$ ipython --no-banner

In [1]: import numpy as np

In [2]: np.set_printoptions(precision=3, suppress=True, linewidth=200)

In [3]: K = np.loadtxt("a.csv", delimiter=",")

In [4]: K
Out[4]: 
array([[0., 3., 0., 0., 0., 0.],
       [3., 3., 0., 0., 0., 0.],
       [3., 0., 0., 0., 0., 0.],
       [0., 0., 0., 3., 0., 0.],
       [0., 0., 3., 3., 0., 0.],
       [0., 0., 3., 0., 0., 0.],
       [0., 0., 0., 0., 0., 3.],
       [0., 0., 0., 0., 3., 3.],
       [0., 0., 0., 0., 3., 0.]])

In [5]: vec = np.array([0, 3, 8, -9, -5, 1])

In [6]: rhs = K @ vec

In [7]: coef, lr = np.zeros(6), 1 / np.linalg.norm(K, 2) ** 2

In [8]: for i in range(15):
   ...:     coef -= lr * K.T @ (K @ coef - rhs)
   ...:     if i % 5 == 0: print(i, round(np.linalg.norm(K @ coef - rhs), 3))
   ...: 
0 25.846
5 3.404
10 0.448

In [9]: coef
Out[9]: array([ 0.003,  2.997,  7.981, -8.981, -4.993,  0.993])

In [10]: vec = np.array([1, -8, 0, 9, -6, -8])

In [11]: rhs = K @ vec

In [12]: np.round(np.linalg.pinv(K) @ K, 3) + 0
Out[12]: 
array([[1., 0., 0., 0., 0., 0.],
       [0., 1., 0., 0., 0., 0.],
       [0., 0., 1., 0., 0., 0.],
       [0., 0., 0., 1., 0., 0.],
       [0., 0., 0., 0., 1., 0.],
       [0., 0., 0., 0., 0., 1.]])

In [13]: print(np.linalg.solve(K.T @ K, K.T @ rhs))
[ 1. -8.  0.  9. -6. -8.]

In [14]: rng = np.random.default_rng(35241)

In [15]: rhs = rhs + 0.02 * rng.normal(size=9)

In [16]: rhs
Out[16]: array([-24.028, -20.963,   2.953,  27.002,  27.004,  -0.025, -23.98 , -41.983, -17.987])

In [17]: coef, *_ = np.linalg.lstsq(K, rhs)

In [18]: np.round(K.T @ (rhs - K @ coef), 3) + 0
Out[18]: array([0., 0., 0., 0., 0., 0.])

In [19]: coef.round()
Out[19]: array([ 1., -8., -0.,  9., -6., -8.])

In [20]: [round(float(np.linalg.norm(np.linalg.solve(K.T @ K + lam * np.eye(6), K.T @ rhs))), 2) for lam in (0, 1, 10, 100)]
Out[20]: [15.68, 14.79, 10.26, 2.82]

In [21]: M = rng.normal(size=(26, 5)) + 10 * np.array([-5, 2, 1, 1, -3])

In [22]: M
Out[22]: 
array([[-51.199,  20.907,  10.658,   9.577, -30.358],
       [-49.436,  19.677,   9.772,   9.719, -30.055],
       [-52.366,  18.681,  10.078,   9.131, -31.662],
       [-50.171,  19.21 ,  11.032,  10.751, -30.722],
       [-49.638,  20.846,   9.495,  10.478, -31.295],
       [-49.371,  19.9  ,  10.539,  10.4  , -28.872],
       [-49.72 ,  20.235,  11.022,  11.102, -30.268],
       [-49.958,  19.344,   9.617,   9.55 , -30.186],
       [-50.438,  18.636,   9.653,   9.993, -30.302],
       [-49.168,  20.466,  10.77 ,  10.333, -31.026],
       [-50.057,  19.78 ,  10.685,  11.14 , -28.925],
       [-50.332,  20.508,  10.312,   9.577, -30.325],
       [-49.89 ,  19.872,   8.338,   8.057, -30.166],
       [-50.082,  20.266,   9.945,   9.737, -29.749],
       [-49.775,  20.84 ,  10.12 ,   8.83 , -30.454],
       [-50.031,  18.507,   9.64 ,   9.817, -30.738],
       [-50.629,  20.009,  11.166,  10.107, -30.558],
       [-49.348,  20.228,   9.943,   9.627, -30.163],
       [-49.154,  19.99 ,  10.897,   8.243, -29.222],
       [-47.848,  19.533,   9.607,   9.443, -28.735],
       [-50.131,  19.607,  10.121,   9.296, -28.2  ],
       [-48.743,  18.761,   8.664,   9.188, -30.226],
       [-48.506,  20.517,  11.394,  11.017, -27.923],
       [-49.494,  18.775,   9.543,  11.392, -30.613],
       [-49.407,  18.39 ,   8.384,   9.052, -29.418],
       [-50.258,  18.226,   9.648,   8.696, -28.969]])

In [23]: D = np.linalg.norm(M[:, None] - M[None], axis=-1)

In [24]: D.shape
Out[24]: (26, 26)

In [25]: np.linalg.matrix_rank(D ** 2)
Out[25]: np.int64(7)

In [26]: D.mean(axis=1).argmax()
Out[26]: np.int64(2)

In [27]: np.flatnonzero(D[13] < D.mean() / 2)
Out[27]: array([ 1,  7, 11, 13, 17])
